% ipython --no-banner

In [1]: import numpy as np

In [2]: np.set_printoptions(precision=2, suppress=True, linewidth=160)

In [3]: rd = lambda a: np.round(a, 2) + 0

In [4]: A = np.load("x.npy")

In [5]: A
Out[5]: 
array([[1.  , 0.7 , 0.49],
       [0.7 , 1.  , 0.7 ],
       [0.49, 0.7 , 1.  ]])

In [6]: np.allclose(A @ A.T, A.T @ A)
Out[6]: True

In [7]: print(rd(np.linalg.matrix_power(A, 3)))
[[3.67 3.98 3.54]
 [3.98 4.42 3.98]
 [3.54 3.98 3.67]]

In [8]: rd(np.linalg.det(A))
Out[8]: np.float64(0.26)

In [9]: np.trace(A)
Out[9]: np.float64(3.0)

In [10]: rd(np.abs(np.linalg.eigvals(A)).max())
Out[10]: np.float64(2.26)

In [11]: rng = np.random.default_rng(47)

In [12]: idx = rng.permutation(3)

In [13]: print(idx)
[0 1 2]

In [14]: A2 = A[idx][:, idx]

In [15]: np.diag(A2)
Out[15]: array([1., 1., 1.])

In [16]: vals, vecs = np.linalg.eigh(A)

In [17]: vec = np.array([2, -7, 5])

In [18]: rd(vecs * np.abs(vals) @ vecs.T)
Out[18]: 
array([[1.  , 0.7 , 0.49],
       [0.7 , 1.  , 0.7 ],
       [0.49, 0.7 , 1.  ]])

In [19]: theta = np.radians(36)

In [20]: Rm = np.eye(3)

In [21]: Rm[0, 0] = Rm[2, 2] = np.cos(theta)

In [22]: Rm[0, 2], Rm[2, 0] = -np.sin(theta), np.sin(theta)

In [23]: rd(Rm)
Out[23]: 
array([[ 0.81,  0.  , -0.59],
       [ 0.  ,  1.  ,  0.  ],
       [ 0.59,  0.  ,  0.81]])

In [24]: A2 = A @ Rm.T

In [25]: print(np.allclose(A @ A.T, A2 @ A2.T))
True

In [26]: r0 = np.array([-2, -1, -3])

In [27]: A2 = A + np.outer(r0, np.eye(3)[0])

In [28]: rd(np.linalg.det(A2) / np.linalg.det(A)), rd(1 + np.linalg.solve(A, r0)[0])
Out[28]: (np.float64(-1.55), np.float64(-1.55))

In [29]: rd(A2)
Out[29]: 
array([[-1.  ,  0.7 ,  0.49],
       [-0.3 ,  1.  ,  0.7 ],
       [-2.51,  0.7 ,  1.  ]])

In [30]: np.linalg.matrix_rank(A2 - A)
Out[30]: np.int64(1)

In [31]: m1 = np.load("test0.npy")

In [32]: m1
Out[32]: 
array([[41, -2, -3, -2],
       [ 2,  1, -2,  3],
       [-3,  1, 19, -3],
       [-3,  1,  3, 17]])

In [33]: vec = np.array([1, 0, 2, 1])

In [34]: np.einsum("ij,j->i", m1, vec)
Out[34]: array([33,  1, 32, 20])

In [35]: q = m1.astype(float).copy()

In [36]: for j in range(4):
    ...:     q[:, j] -= q[:, :j] @ (q[:, :j].T @ q[:, j])
    ...:     q[:, j] /= np.linalg.norm(q[:, j])
    ...: 

In [37]: rd(q.T @ q)
Out[37]: 
array([[1., 0., 0., 0.],
       [0., 1., 0., 0.],
       [0., 0., 1., 0.],
       [0., 0., 0., 1.]])

In [38]: rd(q.T @ m1)
Out[38]: 
array([[41.27, -2.08, -4.68, -2.86],
       [ 0.  ,  1.63,  9.97,  9.23],
       [ 0.  ,  0.  , 16.18, -6.89],
       [ 0.  ,  0.  ,  0.  , 13.05]])
